% ipython --no-banner

In [1]: import numpy as np

In [2]: np.set_printoptions(suppress=True, linewidth=140)

In [3]: rnd = lambda a: np.round(a, 2) + 0

In [4]: K = np.load("mat.npy")

In [5]: print(K)
[[3. 1. 0. 0. 0. 0. 0. 0.]
 [0. 3. 1. 0. 0. 0. 0. 0.]
 [0. 0. 3. 1. 0. 0. 0. 0.]
 [0. 0. 0. 3. 1. 0. 0. 0.]
 [0. 0. 0. 0. 3. 1. 0. 0.]
 [0. 0. 0. 0. 0. 3. 1. 0.]
 [0. 0. 0. 0. 0. 0. 3. 1.]
 [0. 0. 0. 0. 0. 0. 0. 3.]]

In [6]: rng = np.random.default_rng(7151)

In [7]: idx = rng.permutation(8)

In [8]: print(idx)
[5 3 4 7 6 2 0 1]

In [9]: out = K[idx][:, idx]

In [10]: print(np.diag(out))
[3. 3. 3. 3. 3. 3. 3. 3.]

In [11]: out = K + rng.integers(-2, 3, (8, 6)) @ rng.integers(-2, 3, (6, 8))

In [12]: print(out)
[[11.  4.  3. -6.  1.  5. -2.  2.]
 [-2.  7.  0.  1. -3. -1.  1. -4.]
 [ 6. -3.  4. -7. 13.  4.  9.  8.]
 [ 6. -5.  5.  2.  9.  1.  2.  6.]
 [ 2.  7. -1.  1. -5. -1. -6. -8.]
 [-6.  4.  1. -6.  6. 10. 19.  6.]
 [ 2.  2. 10.  4. -2.  3.  3.  2.]
 [-4.  2.  1.  3. -1. -1.  4.  1.]]

In [13]: print(out - K)
[[ 8.  3.  3. -6.  1.  5. -2.  2.]
 [-2.  4. -1.  1. -3. -1.  1. -4.]
 [ 6. -3.  1. -8. 13.  4.  9.  8.]
 [ 6. -5.  5. -1.  8.  1.  2.  6.]
 [ 2.  7. -1.  1. -8. -2. -6. -8.]
 [-6.  4.  1. -6.  6.  7. 18.  6.]
 [ 2.  2. 10.  4. -2.  3.  0.  1.]
 [-4.  2.  1.  3. -1. -1.  4. -2.]]

In [14]: print(np.abs(out - K).sum(axis=1))
[30. 17. 52. 34. 35. 54. 24. 18.]

In [15]: print(np.linalg.matrix_rank(out - K, tol=1e-8))
6
